$ python3 -q
>>> import numpy as np
>>> np.set_printoptions(precision=3, suppress=True, linewidth=200)
>>> tidy = lambda a: np.round(a, 3) + 0
>>> X = np.loadtxt("out3.csv", delimiter=",")
>>> X
array([[ 0.,  1.,  1., -2.,  2.,  2.],
       [ 0.,  0.,  2., -2.,  1.,  0.],
       [ 0.,  0.,  0., -1., -1.,  1.],
       [ 0.,  0.,  0.,  0.,  1.,  2.],
       [ 0.,  0.,  0.,  0.,  0., -2.],
       [ 0.,  0.,  0.,  0.,  0.,  0.]])
>>> tidy(X @ np.linalg.pinv(X) @ X)
array([[ 0.,  1.,  1., -2.,  2.,  2.],
       [ 0.,  0.,  2., -2.,  1.,  0.],
       [ 0.,  0.,  0., -1., -1.,  1.],
       [ 0.,  0.,  0.,  0.,  1.,  2.],
       [ 0.,  0.,  0.,  0.,  0., -2.],
       [ 0.,  0.,  0.,  0.,  0.,  0.]])
>>> tidy(np.trace(np.linalg.pinv(X) @ X))
np.float64(5.0)
>>> left, sigma, vt = np.linalg.svd(X)
>>> V = vt[:(sigma > 1e-8).sum()]
>>> rng = np.random.default_rng(61318)
>>> x0 = X[3] + 2 * X[0] + rng.integers(2) * np.eye(6)[3]
>>> x0
array([ 0.,  2.,  2., -4.,  5.,  6.])
>>> tidy(V.T @ V)
array([[0., 0., 0., 0., 0., 0.],
       [0., 1., 0., 0., 0., 0.],
       [0., 0., 1., 0., 0., 0.],
       [0., 0., 0., 1., 0., 0.],
       [0., 0., 0., 0., 1., 0.],
       [0., 0., 0., 0., 0., 1.]])
>>> tidy(np.linalg.norm(x0 - V.T @ V @ x0))
np.float64(0.0)
>>> tidy(np.diag(V.T @ V))
array([0., 1., 1., 1., 1., 1.])
>>> np.linalg.matrix_rank(np.vstack([X, x0]))
np.int64(5)
>>> blk = np.stack([X, -1 * X, X[::-1]])
>>> np.einsum("bij,cij->bc", blk, blk)
array([[ 35., -35.,   2.],
       [-35.,  35.,  -2.],
       [  2.,  -2.,  35.]])
>>> tidy(np.linalg.norm(blk, axis=(1, 2)))
array([5.916, 5.916, 5.916])
>>> blk.sum(axis=0)
array([[ 0.,  0.,  0.,  0.,  0.,  0.],
       [ 0.,  0.,  0.,  0.,  0., -2.],
       [ 0.,  0.,  0.,  0.,  1.,  2.],
       [ 0.,  0.,  0., -1., -1.,  1.],
       [ 0.,  0.,  2., -2.,  1.,  0.],
       [ 0.,  1.,  1., -2.,  2.,  2.]])
>>> def softmax(z):
...     e = np.exp(z - z.max(axis=-1, keepdims=True))
...     return e / e.sum(axis=-1, keepdims=True)
... 
>>> tidy(softmax(X[1] + 2))
array([0.076, 0.076, 0.558, 0.01 , 0.205, 0.076])
>>> scores = X @ X.T / np.sqrt(6)
>>> tidy(softmax(scores)[1] @ X)
array([ 0.   ,  0.371,  1.487, -1.879,  1.3  ,  0.778])
>>> softmax(scores).round(6).argmax(axis=1)
array([0, 1, 2, 0, 4, 0])
>>> arr = np.load("block2.npy")
>>> arr
array([[ 0, -1,  2,  0,  0,  1, -1],
       [-2, -2,  1, -2,  2,  0,  0],
       [ 1,  0, -2, -2,  1,  1, -1],
       [ 2,  2,  1, -2, -1,  1,  0],
       [ 1,  1, -2,  2,  2, -2, -2],
       [ 2,  2,  1, -1,  2,  0, -1],
       [-2,  1, -2,  1,  2, -2, -2],
       [-1,  1, -1,  0, -1,  2,  1],
       [ 0, -2,  2,  0, -2,  0,  1],
       [ 1, -1,  1,  0,  2,  1, -2],
       [-2,  1,  1, -2, -1,  1, -1],
       [ 2, -2, -1,  0, -2, -1, -1],
       [ 4,  3,  0,  4, -4,  1, -1]])
>>> tidy(np.linalg.norm(arr, axis=0))
array([6.633, 5.916, 5.196, 6.164, 6.928, 4.359, 4.472])
>>> tidy(np.linalg.norm(arr, 2))
np.float64(9.151)
>>> tidy(np.linalg.norm(arr[8], 1)), tidy(np.linalg.norm(arr[8], np.inf))
(np.float64(7.0), np.float64(2.0))
>>> np.linalg.norm(arr, axis=1).argmax()
np.int64(12)
>>> tidy(np.linalg.norm(arr) ** 2 / np.linalg.norm(arr, 2) ** 2)
np.float64(2.759)
>>> tidy(np.linalg.norm(arr, 1)), tidy(np.linalg.norm(arr, np.inf))
(np.float64(22.0), np.float64(17.0))
>>> arr[8] @ arr[6]
np.int64(-12)
>>> K = np.array([[1, 2, 0, 1, 3],
...     [2, 4, 0, 2, 6],
...     [0, 0, 0, 0, 0],
...     [1, 2, 0, 1, 3],
...     [3, 6, 0, 3, 9]])
>>> tidy(softmax(K).sum(axis=1))
array([1., 1., 1., 1., 1.])
>>> tidy(softmax(10 * K[4]))
array([0., 0., 0., 0., 1.])
>>> tidy(softmax(K[4]))
array([0.002, 0.047, 0.   , 0.002, 0.948])
>>> scores = K @ K.T / np.sqrt(5)
>>> softmax(scores).round(6).argmax(axis=1)
array([4, 4, 0, 4, 4])
>>> left, sigma, vt = np.linalg.svd(K)
>>> np.argmax(sigma[:-1] / (sigma[1:] + 1e-6)) + 1
np.int64(1)
>>> B = left[:, :1] @ np.diag(sigma[:1]) @ vt[:1]
>>> tidy(np.linalg.norm(K - B) / np.linalg.norm(K))
np.float64(0.0)
>>> tidy(B)
array([[1., 2., 0., 1., 3.],
       [2., 4., 0., 2., 6.],
       [0., 0., 0., 0., 0.],
       [1., 2., 0., 1., 3.],
       [3., 6., 0., 3., 9.]])
>>> tidy(np.sort(np.linalg.eigvals(B).real))
array([ 0.,  0.,  0.,  0., 15.])
>>> (np.linalg.matrix_power((B != 0) + (B.T != 0) + np.eye(5), 5) > 0).astype(int)
array([[1, 1, 0, 1, 1],
       [1, 1, 0, 1, 1],
       [0, 0, 1, 0, 0],
       [1, 1, 0, 1, 1],
       [1, 1, 0, 1, 1]])
>>> vals, V = np.linalg.eigh(K)
>>> x0 = np.array([-1, -2, -2, 2, 0])
>>> tidy(V * np.abs(vals) @ V.T)
array([[1., 2., 0., 1., 3.],
       [2., 4., 0., 2., 6.],
       [0., 0., 0., 0., 0.],
       [1., 2., 0., 1., 3.],
       [3., 6., 0., 3., 9.]])
>>> w1 = np.array([[-2, 2, 2, -1, 1, 1],
...     [-1, -1, 1, 0, 1, -1],
...     [0, 0, 2, -1, 1, 0],
...     [2, 0, -2, 0, 2, 1],
...     [-2, -1, -1, 2, 0, -1],
...     [-1, 1, -2, -1, -1, 1]])
>>> beta = np.array([-5, 9, -3, -1, 5, -4])
>>> hid = np.maximum(X @ w1 + beta, 0)
>>> tidy((hid > 0).mean(axis=0))
array([0.   , 1.   , 0.333, 0.167, 1.   , 0.   ])
>>> (hid > 0).astype(int)
array([[0, 1, 0, 0, 1, 0],
       [0, 1, 1, 0, 1, 0],
       [0, 1, 0, 0, 1, 0],
       [0, 1, 0, 0, 1, 0],
       [0, 1, 1, 1, 1, 0],
       [0, 1, 0, 0, 1, 0]])
>>> W2 = np.array([[1, 1, 0], [1, 0, 0], [1, 1, 0], [0, 2, 0], [2, 0, 2], [0, 1, 0]])
>>> (hid @ W2).round(6).argmax(axis=1)
array([0, 0, 0, 0, 0, 0])
>>> hid @ W2
array([[10.,  0.,  2.],
       [18.,  4.,  6.],
       [15.,  0.,  4.],
       [16.,  0.,  6.],
       [22.,  3., 14.],
       [19.,  0., 10.]])
>>> A = np.loadtxt("case1.csv", delimiter=",")
>>> tidy(A)
array([[ 0.984, -0.003, -0.093,  0.043, -0.069],
       [-0.003,  0.999, -0.018,  0.008, -0.013],
       [-0.093, -0.018,  0.443,  0.256, -0.415],
       [ 0.043,  0.008,  0.256,  0.882,  0.191],
       [-0.069, -0.013, -0.415,  0.191,  0.691]])
>>> B = np.array([[4, 6, 9], [5, 5, 0], [5, 8, 9], [4, 4, 3], [7, 2, 2]])
>>> np.linalg.matrix_rank(A @ B)
np.int64(3)
>>> B = arr / np.linalg.norm(arr, axis=1, keepdims=True)
>>> C2 = B @ B.T
>>> tidy(np.linalg.norm(B, axis=1))
array([1., 1., 1., 1., 1., 1., 1., 1., 1., 1., 1., 1., 1.])
>>> (C2 - 2 * np.eye(13)).round(6).argmax(axis=1)
array([ 9,  0,  5,  5,  6,  3,  4, 10,  0,  0,  7,  8,  3])
>>> data = np.load("layer17.npy")
>>> data
array([[-1., -2.,  2., -1.,  1., -1.,  2., -2.,  0.,  0.,  0.,  0.,  0.,  0.,  0.,  0.],
       [ 3.,  3.,  3.,  1., -3.,  2., -2.,  2.,  0.,  0.,  0.,  0.,  0.,  0.,  0.,  0.],
       [-1.,  1.,  0.,  1., -3., -3., -2.,  1.,  0.,  0.,  0.,  0.,  0.,  0.,  0.,  0.],
       [ 0., -3., -2., -1.,  3.,  2., -1., -1.,  0.,  0.,  0.,  0.,  0.,  0.,  0.,  0.],
       [ 3.,  0., -1., -1., -3.,  0.,  0.,  0.,  0.,  0.,  0.,  0.,  0.,  0.,  0.,  0.],
       [-1.,  3.,  3.,  0.,  1., -2.,  1.,  1.,  0.,  0.,  0.,  0.,  0.,  0.,  0.,  0.],
       [ 3.,  1., -1.,  3.,  3.,  2.,  0.,  0.,  0.,  0.,  0.,  0.,  0.,  0.,  0.,  0.],
       [-3.,  3.,  2.,  3.,  0.,  3.,  2.,  3.,  0.,  0.,  0.,  0.,  0.,  0.,  0.,  0.],
       [ 0.,  0.,  0.,  0.,  0.,  0.,  0.,  0.,  0.,  0.,  0., -3., -1., -1., -3.,  2.],
       [ 0.,  0.,  0.,  0.,  0.,  0.,  0.,  0.,  3., -3.,  0.,  2., -3., -1., -2.,  2.],
       [ 0.,  0.,  0.,  0.,  0.,  0.,  0.,  0.,  2., -3.,  3., -1.,  0.,  3.,  1., -3.],
       [ 0.,  0.,  0.,  0.,  0.,  0.,  0.,  0.,  3.,  0., -3., -1.,  2.,  2., -2.,  0.],
       [ 0.,  0.,  0.,  0.,  0.,  0.,  0.,  0.,  3., -1.,  2., -1., -2.,  1., -3., -1.],
       [ 0.,  0.,  0.,  0.,  0.,  0.,  0.,  0., -1.,  0., -3., -2.,  0., -2.,  1.,  3.],
       [ 0.,  0.,  0.,  0.,  0.,  0.,  0.,  0.,  3., -1., -1.,  3., -2.,  0.,  1.,  2.],
       [ 0.,  0.,  0.,  0.,  0.,  0.,  0.,  0., -2.,  1.,  1., -1.,  0.,  2.,  3.,  2.]])
>>> np.trace(data)
np.float64(-3.0)
>>> tidy(np.sort(np.abs(np.linalg.eigvals(data))))
array([0.932, 1.192, 1.918, 2.304, 2.304, 2.972, 2.972, 3.599, 3.599, 4.464, 4.955, 4.955, 5.298, 5.355, 5.355, 6.677])
>>> np.allclose(data, data.T)
False
